$ python -q
>>> import numpy as np
>>> np.set_printoptions(precision=3, suppress=True, linewidth=100)
>>> def rnd(a):
...     return np.round(a, 3) + 0
... 
>>> J = np.loadtxt("out1.csv", delimiter=",")
>>> J
array([[ 0.2, -0.2, -0.8, -0.3,  0. ],
       [-0.5, -1.1,  0.1, -0.3, -0.4],
       [-0.9, -0.3,  3.1, -0.2,  0.4],
       [-1.9, -0.4, -0.2, -1. ,  0.4],
       [-1.2,  0. , -2.3, -1.5,  1.7],
       [ 1.5,  0.2,  0.6,  1.3,  0.1]])
>>> rng = np.random.default_rng(52)
>>> labels = rng.permutation(5)
>>> B = J[:, labels] * rng.choice([-1, 1], 5)
>>> B
array([[-0.8, -0.3, -0. ,  0.2,  0.2],
       [ 0.1, -0.3,  0.4,  1.1, -0.5],
       [ 3.1, -0.2, -0.4,  0.3, -0.9],
       [-0.2, -1. , -0.4,  0.4, -1.9],
       [-2.3, -1.5, -1.7, -0. , -1.2],
       [ 0.6,  1.3, -0.1, -0.2,  1.5]])
>>> Uu, _, VT = np.linalg.svd(J.T @ B)
>>> labels
array([2, 3, 4, 1, 0])
>>> rnd(Uu @ VT)
array([[ 0.,  0.,  0.,  0.,  1.],
       [ 0.,  0.,  0., -1.,  0.],
       [ 1.,  0.,  0.,  0.,  0.],
       [ 0.,  1.,  0.,  0.,  0.],
       [ 0.,  0., -1.,  0.,  0.]])
>>> rnd(np.linalg.lstsq(J, B)[0])
array([[ 0.,  0.,  0.,  0.,  1.],
       [ 0.,  0.,  0., -1.,  0.],
       [ 1.,  0.,  0.,  0.,  0.],
       [ 0.,  1.,  0.,  0.,  0.],
       [ 0.,  0., -1.,  0.,  0.]])
>>> rnd(np.linalg.norm(J, "nuc"))
np.float64(10.592)
>>> rnd(np.linalg.norm(J, axis=0))
array([2.898, 1.241, 3.994, 2.272, 1.838])
